$ ipython --no-banner

In [1]: import numpy as np

In [2]: np.set_printoptions(precision=1, suppress=True, linewidth=160, legacy="1.25")

In [3]: E = np.loadtxt("block18.csv", delimiter=",")

In [4]: E.round(1) + 0
Out[4]: 
array([[ -5.4,   0.3,   4.2,  -1.8,   7.6,  14.1,  -8.6,  -4.7,   0.3],
       [ 12.6,  -3.3,   2.7,   3.5,   7.9,   9.9,  -6.8,   1.2,   1.4],
       [-17.9,   3.9,   0. ,  -5.2,  -3.3,  -0.9,   1.4,  -4.7,  -1.4],
       [ -6.7,   2.2,  -3.7,  -1.7,  -8.9, -13.3,   8.6,   1.2,  -1.2],
       [ -8.7,   2.6,  -3.5,  -2.3,  -8.7, -12.4,   8.2,   0.4,  -1.3],
       [  6. ,  -2.1,   3.8,   1.5,   9. ,  13.5,  -8.8,  -1.4,   1.1],
       [ -9.7,   2.8,  -3.3,  -2.6,  -8.6, -11.9,   7.9,   0. ,  -1.3],
       [-17. ,   3.4,   1.8,  -5.1,   0.5,   5.2,  -2.5,  -5.9,  -1.1],
       [  6.9,  -0.7,  -4.1,   2.3,  -7.1, -13.7,   8.3,   5. ,  -0.1],
       [ -7.7,   2.4,  -3.6,  -2. ,  -8.9, -12.9,   8.4,   0.8,  -1.2],
       [  3.4,   0.1,  -4.2,   1.2,  -8.1, -14.4,   8.9,   4.2,  -0.4],
       [-13.4,   2.3,   3.2,  -4.1,   4. ,  10.2,  -5.8,  -6. ,  -0.5],
       [-14.9,   2.7,   2.7,  -4.5,   2.8,   8.6,  -4.7,  -6.1,  -0.7],
       [ -5. ,   0.2,   4.2,  -1.7,   7.7,  14.1,  -8.7,  -4.6,   0.3],
       [ -2. ,   1.3,  -4.1,  -0.3,  -8.9, -14.4,   9.1,   2.7,  -0.8],
       [  0.1,  -0.9,   4.2,  -0.2,   8.7,  14.5,  -9.1,  -3.3,   0.7],
       [  1.6,   0.5,  -4.2,   0.7,  -8.4, -14.5,   9.1,   3.7,  -0.6],
       [ 17.3,  -3.5,  -1.6,   5.1,  -0.1,  -4.6,   2.1,   5.8,   1.1],
       [ 10.3,  -1.5,  -3.7,   3.2,  -5.7, -12.3,   7.2,   5.6,   0.2],
       [ 17.5,  -3.9,   0.5,   5.1,   4.4,   2.8,  -2.6,   4.2,   1.5],
       [ -1.4,  -0.6,   4.2,  -0.7,   8.4,  14.5,  -9.1,  -3.7,   0.6],
       [  6.3,  -0.5,  -4.1,   2.1,  -7.3, -13.8,   8.4,   4.9,  -0.2],
       [ 17.1,  -3.4,  -1.7,   5.1,  -0.3,  -5. ,   2.4,   5.9,   1.1]])

In [5]: Uu, s, Vt = np.linalg.svd(E)

In [6]: vecs = Vt[:(s > 1e-8).sum()]

In [7]: rng = np.random.default_rng(5643)

In [8]: vec = E[7] + -3 * E[6] + rng.integers(2) * np.eye(9)[5]

In [9]: vec
Out[9]: array([ 12.2,  -5.1,  11.7,   2.9,  26.2,  41.9, -26.3,  -5.9,   2.9])

In [10]: np.linalg.matrix_rank(np.vstack([E, vec]))
Out[10]: 3

In [11]: np.round(vecs.T @ vecs, 1) + 0
Out[11]: 
array([[ 0.8, -0.2,  0. ,  0.2,  0.1,  0. ,  0. ,  0.2,  0.1],
       [-0.2,  0. ,  0. ,  0. ,  0. ,  0. ,  0. ,  0. ,  0. ],
       [ 0. ,  0. ,  0. ,  0. ,  0.1,  0.2, -0.1,  0. ,  0. ],
       [ 0.2,  0. ,  0. ,  0.1,  0. ,  0. ,  0. ,  0.1,  0. ],
       [ 0.1,  0. ,  0.1,  0. ,  0.2,  0.3, -0.2,  0. ,  0. ],
       [ 0. ,  0. ,  0.2,  0. ,  0.3,  0.5, -0.3, -0.1,  0. ],
       [ 0. ,  0. , -0.1,  0. , -0.2, -0.3,  0.2,  0.1,  0. ],
       [ 0.2,  0. ,  0. ,  0.1,  0. , -0.1,  0.1,  0.1,  0. ],
       [ 0.1,  0. ,  0. ,  0. ,  0. ,  0. ,  0. ,  0. ,  0. ]])

In [12]: round(float(np.linalg.norm(vec - vecs.T @ vecs @ vec)), 1)
Out[12]: 0.7

In [13]: np.allclose(vecs.T @ vecs @ vec, vec)
Out[13]: False

In [14]: np.round(np.diag(vecs.T @ vecs), 1) + 0
Out[14]: array([0.8, 0. , 0. , 0.1, 0.2, 0.5, 0.2, 0.1, 0. ])
